% ipython --no-banner

In [1]: import numpy as np

In [2]: np.set_printoptions(precision=2, suppress=True, linewidth=160)

In [3]: def rnd(a):
   ...:     return np.round(a, 2) + 0
   ...: 

In [4]: A = np.load("case11.npy")

In [5]: print(A)
[[-1  0  0  0  0  0  0  0  0  0  0]
 [ 0  6  0  0  0  0  0  0  0  0  0]
 [ 0  0 -4  0  0  0  0  0  0  0  0]
 [ 0  0  0 -1  0  0  0  0  0  0  0]
 [ 0  0  0  0  7  0  0  0  0  0  0]
 [ 0  0  0  0  0  8  0  0  0  0  0]
 [ 0  0  0  0  0  0  6  0  0  0  0]
 [ 0  0  0  0  0  0  0 -4  0  0  0]
 [ 0  0  0  0  0  0  0  0  3  0  0]
 [ 0  0  0  0  0  0  0  0  0 -3  0]
 [ 0  0  0  0  0  0  0  0  0  0 -4]]

In [6]: evals, V = np.linalg.eigh(A)

In [7]: x = np.array([-8, -1, -3, 0, 3, -8, 2, -2, -9, -9, -8])

In [8]: V * np.abs(evals) @ V.T
Out[8]: 
array([[1., 0., 0., 0., 0., 0., 0., 0., 0., 0., 0.],
       [0., 6., 0., 0., 0., 0., 0., 0., 0., 0., 0.],
       [0., 0., 4., 0., 0., 0., 0., 0., 0., 0., 0.],
       [0., 0., 0., 1., 0., 0., 0., 0., 0., 0., 0.],
       [0., 0., 0., 0., 7., 0., 0., 0., 0., 0., 0.],
       [0., 0., 0., 0., 0., 8., 0., 0., 0., 0., 0.],
       [0., 0., 0., 0., 0., 0., 6., 0., 0., 0., 0.],
       [0., 0., 0., 0., 0., 0., 0., 4., 0., 0., 0.],
       [0., 0., 0., 0., 0., 0., 0., 0., 3., 0., 0.],
       [0., 0., 0., 0., 0., 0., 0., 0., 0., 3., 0.],
       [0., 0., 0., 0., 0., 0., 0., 0., 0., 0., 4.]])

In [9]: x @ A @ x
Out[9]: np.int64(233)

In [10]: rnd(np.abs(np.linalg.eigvals(A)).max())
Out[10]: np.float64(8.0)

In [11]: np.linalg.determinant(A)
AttributeError: module 'numpy.linalg' has no attribute 'determinant'


In [12]: rnd(np.sort(np.linalg.eigvals(A).real))
Out[12]: array([-4., -4., -4., -3., -1., -1.,  3.,  6.,  6.,  7.,  8.])

In [13]: A @ A
Out[13]: 
array([[ 1,  0,  0,  0,  0,  0,  0,  0,  0,  0,  0],
       [ 0, 36,  0,  0,  0,  0,  0,  0,  0,  0,  0],
       [ 0,  0, 16,  0,  0,  0,  0,  0,  0,  0,  0],
       [ 0,  0,  0,  1,  0,  0,  0,  0,  0,  0,  0],
       [ 0,  0,  0,  0, 49,  0,  0,  0,  0,  0,  0],
       [ 0,  0,  0,  0,  0, 64,  0,  0,  0,  0,  0],
       [ 0,  0,  0,  0,  0,  0, 36,  0,  0,  0,  0],
       [ 0,  0,  0,  0,  0,  0,  0, 16,  0,  0,  0],
       [ 0,  0,  0,  0,  0,  0,  0,  0,  9,  0,  0],
       [ 0,  0,  0,  0,  0,  0,  0,  0,  0,  9,  0],
       [ 0,  0,  0,  0,  0,  0,  0,  0,  0,  0, 16]])

In [14]: (A != 0).astype(int)
Out[14]: 
array([[1, 0, 0, 0, 0, 0, 0, 0, 0, 0, 0],
       [0, 1, 0, 0, 0, 0, 0, 0, 0, 0, 0],
       [0, 0, 1, 0, 0, 0, 0, 0, 0, 0, 0],
       [0, 0, 0, 1, 0, 0, 0, 0, 0, 0, 0],
       [0, 0, 0, 0, 1, 0, 0, 0, 0, 0, 0],
       [0, 0, 0, 0, 0, 1, 0, 0, 0, 0, 0],
       [0, 0, 0, 0, 0, 0, 1, 0, 0, 0, 0],
       [0, 0, 0, 0, 0, 0, 0, 1, 0, 0, 0],
       [0, 0, 0, 0, 0, 0, 0, 0, 1, 0, 0],
       [0, 0, 0, 0, 0, 0, 0, 0, 0, 1, 0],
       [0, 0, 0, 0, 0, 0, 0, 0, 0, 0, 1]])

In [15]: np.all(np.linalg.eigvalsh(A) > 0)
Out[15]: np.False_

In [16]: np.linalg.cholesky(A)
LinAlgError: Matrix is not positive definite


In [17]: feats = np.load("sample11.npy")

In [18]: feats
Out[18]: 
array([[ -7.19, -10.53, -19.38,   0.23,  -6.52,  12.32, -24.87,   6.51,  -2.51,   5.76,  -4.13,   7.51],
       [-14.23, -18.78, -12.54,  -7.32,  -0.02, -13.08,  -8.36,  17.16,  -3.14,   3.48,  -3.98,  -8.96],
       [-13.29, -19.35, -13.87, -10.71,   5.77,  -8.55,  -7.33,  17.35,  -5.63,   4.22,  -3.51,  -9.51],
       [-12.99, -18.27, -13.74,  -5.43,   4.4 , -11.98,  -7.63,  17.79,  -3.72,   5.62,  -4.48, -10.76],
       [ -4.92, -10.7 , -17.38,   2.73,  -6.16,  10.44, -29.1 ,   5.52,  -1.37,   6.45,  -3.52,   7.08],
       [-13.49, -18.44, -12.67,  -7.27,   3.66, -10.79,  -8.04,  16.04,  -4.  ,   4.85,  -3.48,  -8.16],
       [ -8.9 , -10.43, -16.88,   0.72,  -4.42,  12.47, -24.4 ,   5.11,  -2.66,   5.88,  -3.6 ,   6.72],
       [ -7.44,  -8.81, -17.92,   3.27,  -5.34,  12.99, -27.34,   4.77,  -3.8 ,   4.91,  -4.52,   7.13],
       [-13.  , -18.58, -12.62,  -6.49,   4.74, -11.86,  -9.56,  17.24,  -3.22,   5.85,  -3.37, -10.1 ],
       [ -8.28,  -9.46, -16.72,   1.9 ,  -4.37,  12.74, -26.72,   3.63,  -3.49,   6.54,  -4.11,   7.67],
       [ -8.99, -11.56, -16.52,   3.  ,  -4.59,  11.82, -28.2 ,   5.28,  -1.86,   5.57,  -2.74,   5.69],
       [ -9.82,  -8.9 , -17.29,   3.21,  -3.89,  11.12, -24.21,   5.82,  -1.43,   7.69,  -3.96,   6.8 ],
       [ -8.61, -10.48, -17.08,   2.22,  -5.8 ,  11.04, -26.01,   6.34,  -4.39,   4.85,  -3.26,   6.05],
       [-13.04, -19.4 , -13.07,  -6.6 ,   2.9 , -10.76,  -7.  ,  17.6 ,  -3.82,   2.98,  -4.68,  -8.44],
       [ -8.13,  -9.  , -16.81,   2.01,  -3.96,  13.01, -26.73,   3.54,  -3.5 ,   5.38,  -2.93,   5.83],
       [ -9.52, -10.34, -18.77,   0.83,  -4.74,  11.88, -25.86,   5.45,  -3.39,   5.65,  -0.59,   6.48],
       [ -6.18, -10.39, -16.62,   0.91,  -4.85,  11.2 , -25.46,   4.25,  -3.05,   6.33,  -4.67,   5.82],
       [ -7.09,  -7.74, -16.96,   2.04,  -4.8 ,  12.31, -26.21,   5.68,  -2.44,   7.53,  -1.47,   7.36],
       [ -7.28,  -8.29, -16.42,   2.68,  -5.02,  13.17, -24.87,   6.13,  -1.68,   4.54,  -3.72,   6.82],
       [-14.78, -17.03, -12.91,  -7.99,   3.99, -12.19,  -7.89,  15.15,  -3.05,   2.33,  -3.08,  -9.81],
       [-11.07, -18.5 , -13.11,  -9.73,   1.76, -11.15,  -8.26,  16.12,  -5.2 ,   1.6 ,  -4.05,  -7.83],
       [ -8.59,  -8.67, -19.48,   2.45,  -3.45,  12.03, -26.2 ,   5.08,  -3.51,   5.79,  -2.05,   6.59],
       [-13.41, -19.42, -11.64,  -7.96,   1.98,  -9.74,  -9.79,  18.54,  -3.19,   3.58,  -3.66,  -8.32],
       [ -8.78,  -9.73, -17.89,   1.46,  -5.26,  11.09, -23.38,   2.9 ,  -1.29,   4.9 ,  -2.46,   8.17],
       [-13.36, -16.51, -13.54,  -7.18,   3.6 , -11.23,  -8.54,  16.43,  -5.95,   3.69,  -5.46,  -9.36]])

In [19]: labels = feats[:, 0] > np.median(feats[:, 0])

In [20]: f = feats[labels].mean(axis=0) - feats[~labels].mean(axis=0)

In [21]: rnd(f)
Out[21]: array([  4.77,   7.03,  -3.44,   7.24,  -6.5 ,  17.95, -13.58,  -9.35,   0.85,   1.35,   0.25,  12.46])

In [22]: cen = feats - feats.mean(axis=0)

In [23]: left, sv, vt = np.linalg.svd(cen, full_matrices=False)

In [24]: (np.sign(left[:, 0]) == np.sign(left[0, 0])).astype(int)
Out[24]: array([1, 0, 0, 0, 1, 0, 1, 1, 0, 1, 1, 1, 1, 0, 1, 1, 1, 1, 1, 0, 0, 1, 0, 1, 0])

In [25]: print(rnd(np.abs(vt[-1])))
[0.13 0.05 0.02 0.09 0.47 0.31 0.26 0.24 0.03 0.18 0.2  0.68]

In [26]: print(np.searchsorted(np.cumsum(sv ** 2) / (sv ** 2).sum(), 0.9) + 1)
1

In [27]: print(np.abs(left[:, 0]).argmax())
3

In [28]: np.abs(vt[0]).argmax()
Out[28]: np.int64(5)

In [29]: rnd(vt[0] * np.sign(vt[0, np.abs(vt[0]).argmax()]))
Out[29]: array([ 0.14,  0.22, -0.11,  0.25, -0.21,  0.59, -0.45, -0.3 ,  0.04,  0.05,  0.02,  0.41])

In [30]: rnd((sv ** 2).sum() ** 2 / (sv ** 4).sum())
Out[30]: np.float64(1.07)
